$ python -q
>>> import numpy as np
>>> import numpy.linalg as la
>>> np.set_printoptions(suppress=True, linewidth=160)
>>> tidy = lambda a: np.round(a, 2) + 0
>>> r0 = np.array([1, -5, -4])
>>> M = r0[np.abs(np.subtract.outer(np.arange(3), np.arange(3)))]
>>> print(M)
[[ 1 -5 -4]
 [-5  1 -5]
 [-4 -5  1]]
>>> r0 = np.array([0, 1])
>>> print(np.polyval(r0, M[0]))
[1 1 1]
>>> print(np.correlate(M[0], M[1], "full"))
[-5 26 10 21 20]
>>> rng = np.random.default_rng(12)
>>> B = M + rng.integers(-2, 3, (3, 1)) @ rng.integers(-2, 3, (1, 3))
>>> print(B)
[[ 3 -7 -6]
 [-7  3 -3]
 [ 0 -9 -3]]
>>> print(B - M)
[[ 2 -2 -2]
 [-2  2  2]
 [ 4 -4 -4]]
>>> print(tidy(la.svd(B - M, compute_uv=False)))
[8.49 0.   0.  ]
>>> print(la.matrix_rank(B - M, tol=1e-8))
1
>>> vec = np.array([-1, -2, -2])
>>> rhs = M @ vec
>>> c, lr = np.zeros(3), 1 / la.norm(M, 2) ** 2
>>> for i in range(25):
...     c -= lr * M.T @ (M @ c - rhs)
...     if i % 5 == 0: print(i, round(la.norm(M @ c - rhs), 2))
... 
0 2.42
5 0.25
10 0.03
15 0.0
20 0.0
>>> print(tidy(la.cond(M)))
1.67
>>> q = M.astype(float).copy()
>>> for j in range(3):
...     q[:, j] -= q[:, :j] @ (q[:, :j].T @ q[:, j])
...     q[:, j] /= la.norm(q[:, j])
... 
>>> print(tidy(q.T @ M))
[[6.48 1.54 2.62]
 [0.   6.97 0.85]
 [0.   0.   5.86]]
>>> print(tidy(q.T @ q))
[[1. 0. 0.]
 [0. 1. 0.]
 [0. 0. 1.]]
>>> mat = np.load("dump.npy")
>>> print(mat)
[[ 28  -5  -5  13  16  -6 -14 -11  12 -13]
 [ -5  16   2  -4   2 -10   1  -4 -10   4]
 [ -5   2  23   1  12  -3  18  12  -7  -2]
 [ 13  -4   1  25   5   4  -5 -19  17  -7]
 [ 16   2  12   5  31  -4   3  -2   7  -6]
 [ -6 -10  -3   4  -4  18   1  -3  16   9]
 [-14   1  18  -5   3   1  19  14 -10   1]
 [-11  -4  12 -19  -2  -3  14  28 -17   1]
 [ 12 -10  -7  17   7  16 -10 -17  29   5]
 [-13   4  -2  -7  -6   9   1   1   5  19]]
>>> U, sv, Vt = la.svd(mat)
>>> print(np.argmax(sv[:-1] / (sv[1:] + 1e-6)) + 1)
6
>>> B = U[:, :6] @ np.diag(sv[:6]) @ Vt[:6]
>>> print(la.matrix_rank(mat, rtol=0.05))
6
>>> print(tidy(B))
[[ 28.  -5.  -5.  13.  16.  -6. -14. -11.  12. -13.]
 [ -5.  16.   2.  -4.   2. -10.   1.  -4. -10.   4.]
 [ -5.   2.  23.   1.  12.  -3.  18.  12.  -7.  -2.]
 [ 13.  -4.   1.  25.   5.   4.  -5. -19.  17.  -7.]
 [ 16.   2.  12.   5.  31.  -4.   3.  -2.   7.  -6.]
 [ -6. -10.  -3.   4.  -4.  18.   1.  -3.  16.   9.]
 [-14.   1.  18.  -5.   3.   1.  19.  14. -10.   1.]
 [-11.  -4.  12. -19.  -2.  -3.  14.  28. -17.   1.]
 [ 12. -10.  -7.  17.   7.  16. -10. -17.  29.   5.]
 [-13.   4.  -2.  -7.  -6.   9.   1.   1.   5.  19.]]
>>> labels = rng.permutation(10)
>>> print(labels)
[6 1 4 9 2 7 5 0 8 3]
>>> B = mat[labels][:, labels]
>>> print(tidy(np.sort(np.abs(la.eigvals(B)))))
[ 0.    0.    0.    0.    5.23 21.13 25.53 40.7  54.65 88.77]
>>> print(np.trace(B))
236
>>> W = np.array([[2, 0, 0, 0, -2, 0],
...     [-1, 1, 2, 0, -1, -1],
...     [0, -2, 1, 0, -2, -1],
...     [-1, 1, 1, -2, 0, -2],
...     [-1, 1, -2, 1, 2, 1],
...     [1, -1, 2, -2, 1, -2],
...     [-1, -2, 1, 0, -1, 1],
...     [0, 1, 0, -2, -2, 1],
...     [2, 1, 2, -2, 1, -2],
...     [1, 1, 1, 2, 0, 0]])
>>> c = np.array([-2, 0, -2, 2, 0, -2])
>>> H = np.maximum(mat @ W + c, 0)
>>> print(la.matrix_rank(H))
6
>>> C = np.array([[2, -7, -8],
...     [9, -3, 7],
...     [-9, 6, 0],
...     [0, -3, 7],
...     [-8, 1, -2],
...     [8, -4, 8]])
>>> print(H @ C)
[[ 338 -478  -66]
 [ 288 -336  748]
 [ 264 -144  292]
 [-467  -35 -225]
 [  35  -52  124]
 [-949   71 -550]
 [ 263 -139  393]
 [ 864 -504 1032]
 [-720 -369 -639]
 [-596  160   -5]]
>>> F = np.load("w.npy")
>>> print(F)
[[0 0 0 0 0 1 0 0 0 0]
 [0 0 0 1 0 0 0 0 0 0]
 [0 0 0 0 0 0 0 0 0 1]
 [0 0 0 0 0 0 0 0 1 0]
 [0 0 1 0 0 0 0 0 0 0]
 [0 0 0 0 0 0 1 0 0 0]
 [0 1 0 0 0 0 0 0 0 0]
 [1 0 0 0 0 0 0 0 0 0]
 [0 0 0 0 1 0 0 0 0 0]
 [0 0 0 0 0 0 0 1 0 0]]
>>> vec = np.array([-2, 0, -1, -1, 1, -1, 1, 1, 0, 0])
>>> print(la.norm(F @ vec) <= la.norm(F, 2) * la.norm(vec) + 1e-9)
True
>>> print(np.einsum("ij,j->i", F, vec))
[-1 -1  0  0 -1  1  0 -2  1  1]
>>> print(F @ vec)
[-1 -1  0  0 -1  1  0 -2  1  1]
>>> print((F @ vec).argmax())
5
>>> print(F @ np.eye(10)[5])
[1. 0. 0. 0. 0. 0. 0. 0. 0. 0.]
>>> print(F * vec)
[[ 0  0  0  0  0 -1  0  0  0  0]
 [ 0  0  0 -1  0  0  0  0  0  0]
 [ 0  0  0  0  0  0  0  0  0  0]
 [ 0  0  0  0  0  0  0  0  0  0]
 [ 0  0 -1  0  0  0  0  0  0  0]
 [ 0  0  0  0  0  0  1  0  0  0]
 [ 0  0  0  0  0  0  0  0  0  0]
 [-2  0  0  0  0  0  0  0  0  0]
 [ 0  0  0  0  1  0  0  0  0  0]
 [ 0  0  0  0  0  0  0  1  0  0]]
>>> print(F @ np.ones(10))
[1. 1. 1. 1. 1. 1. 1. 1. 1. 1.]
>>> print((F * vec).sum(axis=1))
[-1 -1  0  0 -1  1  0 -2  1  1]
>>> B = F ** -1
Traceback (most recent call last):
  File "<python-input-54>", line 1, in <module>
    B = F ** -1
        ~~^^~~~
ValueError: Integers to negative integer powers are not allowed.
>>> B = la.inv(F)
>>> print(tidy(la.det(F) * la.det(B)))
1.0
>>> print(np.allclose(B, F.T))
True
>>> print(tidy(la.inv(B)))
[[0. 0. 0. 0. 0. 1. 0. 0. 0. 0.]
 [0. 0. 0. 1. 0. 0. 0. 0. 0. 0.]
 [0. 0. 0. 0. 0. 0. 0. 0. 0. 1.]
 [0. 0. 0. 0. 0. 0. 0. 0. 1. 0.]
 [0. 0. 1. 0. 0. 0. 0. 0. 0. 0.]
 [0. 0. 0. 0. 0. 0. 1. 0. 0. 0.]
 [0. 1. 0. 0. 0. 0. 0. 0. 0. 0.]
 [1. 0. 0. 0. 0. 0. 0. 0. 0. 0.]
 [0. 0. 0. 0. 1. 0. 0. 0. 0. 0.]
 [0. 0. 0. 0. 0. 0. 0. 1. 0. 0.]]
>>> print(B)
[[0. 0. 0. 0. 0. 0. 0. 1. 0. 0.]
 [0. 0. 0. 0. 0. 0. 1. 0. 0. 0.]
 [0. 0. 0. 0. 1. 0. 0. 0. 0. 0.]
 [0. 1. 0. 0. 0. 0. 0. 0. 0. 0.]
 [0. 0. 0. 0. 0. 0. 0. 0. 1. 0.]
 [1. 0. 0. 0. 0. 0. 0. 0. 0. 0.]
 [0. 0. 0. 0. 0. 1. 0. 0. 0. 0.]
 [0. 0. 0. 0. 0. 0. 0. 0. 0. 1.]
 [0. 0. 0. 1. 0. 0. 0. 0. 0. 0.]
 [0. 0. 1. 0. 0. 0. 0. 0. 0. 0.]]
>>> print(tidy(la.det(F) * B))
[[ 0.  0.  0.  0.  0.  0.  0. -1.  0.  0.]
 [ 0.  0.  0.  0.  0.  0. -1.  0.  0.  0.]
 [ 0.  0.  0.  0. -1.  0.  0.  0.  0.  0.]
 [ 0. -1.  0.  0.  0.  0.  0.  0.  0.  0.]
 [ 0.  0.  0.  0.  0.  0.  0.  0. -1.  0.]
 [-1.  0.  0.  0.  0.  0.  0.  0.  0.  0.]
 [ 0.  0.  0.  0.  0. -1.  0.  0.  0.  0.]
 [ 0.  0.  0.  0.  0.  0.  0.  0.  0. -1.]
 [ 0.  0.  0. -1.  0.  0.  0.  0.  0.  0.]
 [ 0.  0. -1.  0.  0.  0.  0.  0.  0.  0.]]
>>> arr = np.array([[-2, -2, -2, -2], [3, -1, 3, -1], [-2, -2, -2, -2], [3, -1, 3, -1]])
>>> B = np.array([[1, 2], [2, 1], [1, 1], [2, 0]])
>>> print(la.matrix_rank(np.vstack([arr, B.T])))
3
>>> print(la.matrix_rank(arr @ B))
2
>>> U, sv, Vt = la.svd(arr)
>>> print(tidy(sv))
[7.25 4.42 0.   0.  ]
>>> B = U[:, :2] @ np.diag(sv[:2]) @ Vt[:2]
>>> print(la.matrix_rank(B))
2
>>> print(tidy(np.abs(arr - B).max()))
0.0
>>> print(la.matrix_rank(arr, rtol=0.1))
2
>>> print([round(float(x), 2) for x in la.svd(arr, compute_uv=False)[:3]])
[7.25, 4.42, 0.0]
>>> U, sv, Vt = la.svd(M, full_matrices=False)
>>> print(U.shape, sv.shape, Vt.shape)
(3, 3) (3,) (3, 3)
>>> print(tidy(np.sqrt((sv ** 2).sum())), tidy(la.norm(M)))
11.62 11.62
>>> print(tidy(sv))
[8.35 6.35 5.  ]
>>> print(tidy(np.abs(Vt[0])))
[0.56 0.6  0.56]
>>> print((sv > 1e-8).sum())
3
>>> print(tidy(U.T @ M @ Vt.T))
[[8.35 0.   0.  ]
 [0.   6.35 0.  ]
 [0.   0.   5.  ]]
>>> print(tidy(sv / sv[0]))
[1.   0.76 0.6 ]
>>> print(tidy(Vt @ Vt.T))
[[1. 0. 0.]
 [0. 1. 0.]
 [0. 0. 1.]]
>>> print(np.abs(U[:, 0]).round(6).argmax())
1
>>> A = np.load("data.npy")
>>> print(A)
[[ 1 -1  1 -1 -1  1 -1  1]
 [ 1 -1  1 -1  1 -1  1 -1]
 [ 1  1  1  1  1  1  1  1]
 [ 1  1 -1 -1 -1 -1  1  1]
 [ 1  1 -1 -1  1  1 -1 -1]
 [ 1  1  1  1 -1 -1 -1 -1]
 [ 1 -1 -1  1 -1  1  1 -1]]
>>> C2 = A.T @ A
>>> print(np.diag(C2))
[7 7 7 7 7 7 7 7]
>>> print(la.matrix_rank(C2))
7
>>> print(tidy(la.eigvalsh(C2)[::-1]))
[8. 8. 8. 8. 8. 8. 8. 0.]
>>> print(C2)
[[ 7  1  1 -1 -1  1  1 -1]
 [ 1  7 -1  1  1 -1 -1  1]
 [ 1 -1  7  1  1 -1 -1  1]
 [-1  1  1  7 -1  1  1 -1]
 [-1  1  1 -1  7  1  1 -1]
 [ 1 -1 -1  1  1  7 -1  1]
 [ 1 -1 -1  1  1 -1  7  1]
 [-1  1  1 -1 -1  1  1  7]]
>>> vec = np.array([8, -7, 6, 4, -4, 3, -7, 7])
>>> print((A @ vec).argmax())
0
>>> print(la.norm(A @ vec) <= la.norm(A, 2) * la.norm(vec) + 1e-9)
True
>>> print(A * vec)
[[ 8  7  6 -4  4  3  7  7]
 [ 8  7  6 -4 -4 -3 -7 -7]
 [ 8 -7  6  4 -4  3 -7  7]
 [ 8 -7 -6 -4  4 -3 -7  7]
 [ 8 -7 -6 -4 -4  3  7 -7]
 [ 8 -7  6  4  4 -3  7 -7]
 [ 8  7 -6  4  4  3 -7 -7]]
>>> print(A @ np.ones(8))
[0. 0. 8. 0. 0. 0. 0.]
>>> print(np.einsum("ij,j->i", A, vec))
[ 38  -4  10  -8 -10  12   6]
>>> blk = np.stack([A, -2 * A, A[::-1]])
>>> print(np.einsum("bij,cij->bc", blk, blk))
[[  56 -112    8]
 [-112  224  -16]
 [   8  -16   56]]
>>> print(blk.shape)
(3, 7, 8)
>>> print(la.matrix_rank(blk))
[7 7 7]
>>> print(tidy(la.norm(blk, axis=(1, 2))))
[ 7.48 14.97  7.48]
>>> m1 = np.load("layer15.npy")
>>> print(m1)
[[-1 -1 -1 -1 -1 -1 -1]
 [-1 -2 -2 -2 -2 -2 -2]
 [-1 -2 -3 -3 -3 -3 -3]
 [-1 -2 -3 -4 -4 -4 -4]
 [-1 -2 -3 -4 -5 -5 -5]
 [-1 -2 -3 -4 -5 -6 -6]
 [-1 -2 -3 -4 -5 -6 -7]]
>>> def softmax(z):
...     e = np.exp(z - z.max(axis=-1, keepdims=True))
...     return e / e.sum(axis=-1, keepdims=True)
... 
>>> print(tidy(softmax(A).sum(axis=1)))
[1. 1. 1. 1. 1. 1. 1.]
>>> print(tidy(softmax(A[3] + 5)))
[0.22 0.22 0.03 0.03 0.03 0.03 0.22 0.22]
>>> att = A @ A.T / np.sqrt(8)
>>> print(softmax(att).round(6).argmax(axis=1))
[0 1 2 3 4 5 6]
>>> print(tidy(softmax(att + np.triu(np.full(att.shape, -np.inf), 1))))
[[1.   0.   0.   0.   0.   0.   0.  ]
 [0.06 0.94 0.   0.   0.   0.   0.  ]
 [0.05 0.05 0.89 0.   0.   0.   0.  ]
 [0.05 0.05 0.05 0.85 0.   0.   0.  ]
 [0.05 0.05 0.05 0.05 0.81 0.   0.  ]
 [0.05 0.05 0.05 0.05 0.05 0.77 0.  ]
 [0.04 0.04 0.04 0.04 0.04 0.04 0.74]]
